$ python -q
>>> import numpy as np
>>> import numpy.linalg as la
>>> np.set_printoptions(precision=2, suppress=True, linewidth=140, legacy="1.25")
>>> def tidy(a):
...     return np.round(a, 2) + 0
... 
>>> A = np.load("block12.npy")
>>> print(A)
[[ 1.  1.  0.  0.  0.]
 [ 2.  3.  1.  0.  0.]
 [ 0.  0.  2.  0.  0.]
 [ 0.  0.  0.  3. -1.]
 [ 0.  0.  0.  0.  3.]]
>>> Y = la.inv(A)
>>> print((np.abs(Y) > 1e-9).astype(int))
[[1 1 1 0 0]
 [1 1 1 0 0]
 [0 0 1 0 0]
 [0 0 0 1 1]
 [0 0 0 0 1]]
>>> print(tidy(la.cond(A)))
15.76
>>> print(A @ Y)
[[1. 0. 0. 0. 0.]
 [0. 1. 0. 0. 0.]
 [0. 0. 1. 0. 0.]
 [0. 0. 0. 1. 0.]
 [0. 0. 0. 0. 1.]]
>>> print(tidy(la.slogdet(A)[0]))
1.0
>>> print(np.allclose(Y, A.T))
False
>>> print(tidy(Y))
[[ 3.   -1.    0.5   0.    0.  ]
 [-2.    1.   -0.5   0.    0.  ]
 [ 0.    0.    0.5   0.    0.  ]
 [ 0.    0.    0.    0.33  0.11]
 [ 0.    0.    0.    0.    0.33]]
>>> print(tidy(la.inv(Y)))
[[ 1.  1.  0.  0.  0.]
 [ 2.  3.  1.  0.  0.]
 [ 0.  0.  2.  0.  0.]
 [ 0.  0.  0.  3. -1.]
 [ 0.  0.  0.  0.  3.]]
>>> F = np.loadtxt("case11.csv", delimiter=",")
>>> print(F)
[[0. 1. 0.]
 [1. 0. 0.]
 [0. 0. 1.]]
>>> # columns are unit length and at right angles
>>> print((la.matrix_power((F != 0) + (F.T != 0) + np.eye(3), 3) > 0).astype(int))
[[1 1 0]
 [1 1 0]
 [0 0 1]]
>>> print((F != 0).astype(int))
[[0 1 0]
 [1 0 0]
 [0 0 1]]
